$ ipython --no-banner

In [1]: import numpy as np

In [2]: np.set_printoptions(suppress=True, linewidth=160)

In [3]: rd = lambda a: np.round(a, 2) + 0

In [4]: rng = np.random.default_rng(12201)

In [5]: A = rng.normal(size=(17, 3))

In [6]: A = 20 * A / np.linalg.norm(A, axis=1, keepdims=True)

In [7]: print(rd(A))
[[ 18.96   5.7   -2.84]
 [ 16.83  -7.95  -7.32]
 [ 14.94 -12.5   -4.54]
 [-12.82   9.54  12.02]
 [ 11.56 -14.06   8.28]
 [-14.02  13.55   4.44]
 [-18.44  -7.26  -2.69]
 [ -3.8   18.77   5.76]
 [ -8.     1.07 -18.3 ]
 [  3.49  16.08 -11.36]
 [-12.82  15.35   0.17]
 [  7.55 -12.18 -13.95]
 [ -4.95 -15.77  11.26]
 [ -3.28  19.    -5.33]
 [ -5.46   1.07 -19.21]
 [-16.7   -8.37   7.15]
 [-13.83  -3.11  14.1 ]]

In [8]: x0 = np.array([-1, -1, 0])

In [9]: x0 @ A
ValueError: matmul: Input operand 1 has a mismatch in its core dimension 0, with gufunc signature (n?,k),(k,m?)->(n?,m?) (size 17 is different from 3)


In [10]: print(rd(A @ np.eye(3)[1]))
[  5.7   -7.95 -12.5    9.54 -14.06  13.55  -7.26  18.77   1.07  16.08  15.35 -12.18 -15.77  19.     1.07  -8.37  -3.11]

In [11]: print(rd(A * x0))
[[-18.96  -5.7    0.  ]
 [-16.83   7.95   0.  ]
 [-14.94  12.5    0.  ]
 [ 12.82  -9.54   0.  ]
 [-11.56  14.06   0.  ]
 [ 14.02 -13.55   0.  ]
 [ 18.44   7.26   0.  ]
 [  3.8  -18.77   0.  ]
 [  8.    -1.07   0.  ]
 [ -3.49 -16.08   0.  ]
 [ 12.82 -15.35   0.  ]
 [ -7.55  12.18   0.  ]
 [  4.95  15.77   0.  ]
 [  3.28 -19.     0.  ]
 [  5.46  -1.07   0.  ]
 [ 16.7    8.37   0.  ]
 [ 13.83   3.11   0.  ]]

In [12]: print((A @ x0).argmax())
6

In [13]: print(np.sign((A @ x0).round(6)))
[-1. -1. -1.  1.  1.  1.  1. -1.  1. -1. -1.  1.  1. -1.  1.  1.  1.]

In [14]: Xc = A - A.mean(axis=0)

In [15]: V = np.linalg.svd(Xc)[2][:2]

In [16]: A2 = Xc - Xc @ V.T @ V

In [17]: print(rd(np.diag(V.T @ V)))
[0.68 0.87 0.45]

In [18]: print(np.linalg.norm(A2, axis=1).round(6).argmax())
8

In [19]: W0 = np.load("test5.npy")

In [20]: print(W0)
[[0 1]
 [1 0]]

In [21]: # keeps lengths

In [22]: print(W0.sum(axis=1))
[1 1]

In [23]: print(rd(np.sort(np.abs(np.linalg.eigvals(W0)))[::-1]))
[1. 1.]

In [24]: pr = np.eye(2)[0]

In [25]: for _ in range(6):
    ...:     pr = pr @ W0
    ...:     print(pr.round(2))
    ...: 
[0. 1.]
[1. 0.]
[0. 1.]
[1. 0.]
[0. 1.]
[1. 0.]

In [26]: hat = A @ np.linalg.solve(A.T @ A, A.T)

In [27]: print(rd(np.trace(hat)))
3.0

In [28]: print(np.linalg.matrix_rank(np.eye(17) - hat))
14
